% python3 -q
>>> import numpy as np
>>> np.set_printoptions(precision=1, suppress=True, linewidth=140)
>>> X = np.load("data.npy")
>>> X
array([[0., 1., 1.],
       [1., 0., 1.],
       [1., 1., 0.]])
>>> np.argwhere(np.triu(X))
array([[0, 1],
       [0, 2],
       [1, 2]])
>>> X @ X
array([[2., 1., 1.],
       [1., 2., 1.],
       [1., 1., 2.]])
>>> X.sum(axis=0)
array([2., 2., 2.])
>>> Lm = np.diag(X.sum(axis=1)) - X
>>> Lm
array([[ 2., -1., -1.],
       [-1.,  2., -1.],
       [-1., -1.,  2.]])
>>> np.linalg.matrix_rank(Lm)
np.int64(2)
>>> (np.linalg.eigvalsh(Lm) < 1e-8).sum()
np.int64(1)
>>> T = np.stack([X, -1 * X, X[::-1]])
>>> T.shape
(3, 3, 3)
>>> np.einsum("bij,cij->bc", T, T)
array([[ 6., -6.,  4.],
       [-6.,  6., -4.],
       [ 4., -4.,  6.]])
>>> np.linalg.det(T)
array([ 2., -2., -2.])
>>> (T @ X.T).shape
(3, 3, 3)
>>> np.linalg.matrix_rank(T.reshape(3, -1))
np.int64(2)
>>> gram = X.T @ X
>>> np.trace(gram), (X ** 2).sum()
(np.float64(6.0), np.float64(6.0))
>>> np.allclose(gram, gram.T)
True
>>> gram
array([[2., 1., 1.],
       [1., 2., 1.],
       [1., 1., 2.]])
>>> r0 = np.array([1, 1, 1, 2])
>>> r1 = np.array([-4, -5])
>>> m1 = r0[:, None] + r1[None, :]
>>> m1
array([[-3, -4],
       [-3, -4],
       [-3, -4],
       [-2, -3]])
>>> Q = m1.astype(float).copy()
>>> for j in range(2):
...     Q[:, j] -= Q[:, :j] @ (Q[:, :j].T @ Q[:, j])
...     Q[:, j] /= np.linalg.norm(Q[:, j])
... 
>>> Q.T @ m1
array([[5.6, 7.5],
       [0. , 0.3]])
>>> np.round(Q.T @ Q, 1) + 0
array([[1., 0.],
       [0., 1.]])
>>> P = m1 @ np.linalg.solve(m1.T @ m1, m1.T)
>>> P.round(1) + 0
array([[0.3, 0.3, 0.3, 0. ],
       [0.3, 0.3, 0.3, 0. ],
       [0.3, 0.3, 0.3, 0. ],
       [0. , 0. , 0. , 1. ]])
>>> np.round((np.eye(4) - P) @ m1, 1) + 0
array([[0., 0.],
       [0., 0.],
       [0., 0.],
       [0., 0.]])
>>> np.round(np.trace(P), 1)
np.float64(2.0)
>>> np.round(np.linalg.eigvalsh(P), 1) + 0
array([0., 0., 1., 1.])
>>> P @ m1[:, 0]
array([-3., -3., -3., -2.])
>>> np.allclose(P @ P, P)
True
>>> vec = np.array([5, 7])
>>> y = m1 @ vec
>>> np.linalg.solve(m1.T @ m1, m1.T @ y)
array([5., 7.])
>>> rng = np.random.default_rng(6912)
>>> y = y + 0.1 * rng.normal(size=4)
>>> y
array([-43. , -43. , -43. , -31.1])
>>> b, *_ = np.linalg.lstsq(m1, y)
>>> round(np.linalg.norm(y - m1 @ b), 1)
np.float64(0.1)
>>> b
array([4.4, 7.4])
>>> b.round()
array([4., 7.])
>>> mat = np.loadtxt("mat.csv", delimiter=",")
>>> mat.round(1) + 0
array([[ 1. ,  0. ,  0. ,  0.1],
       [ 0. ,  1. ,  0. ,  0. ],
       [ 0. ,  0. ,  0.8, -0.4],
       [ 0.1,  0. , -0.4,  0.2]])
>>> np.round(np.einsum("ij,ji->", mat, mat), 1)
np.float64(3.0)
>>> np.round(np.kron(np.eye(2, dtype=int), mat), 1) + 0
array([[ 1. ,  0. ,  0. ,  0.1,  0. ,  0. ,  0. ,  0. ],
       [ 0. ,  1. ,  0. ,  0. ,  0. ,  0. ,  0. ,  0. ],
       [ 0. ,  0. ,  0.8, -0.4,  0. ,  0. ,  0. ,  0. ],
       [ 0.1,  0. , -0.4,  0.2,  0. ,  0. ,  0. ,  0. ],
       [ 0. ,  0. ,  0. ,  0. ,  1. ,  0. ,  0. ,  0.1],
       [ 0. ,  0. ,  0. ,  0. ,  0. ,  1. ,  0. ,  0. ],
       [ 0. ,  0. ,  0. ,  0. ,  0. ,  0. ,  0.8, -0.4],
       [ 0. ,  0. ,  0. ,  0. ,  0.1,  0. , -0.4,  0.2]])
>>> np.round(np.linalg.det(2 * mat), 1), round(np.linalg.det(mat), 1)
(np.float64(0.0), np.float64(0.0))
>>> round(np.einsum("ii->", mat), 1)
np.float64(3.0)
>>> np.round(np.poly(mat), 1) + 0
array([ 1., -3.,  3., -1.,  0.])
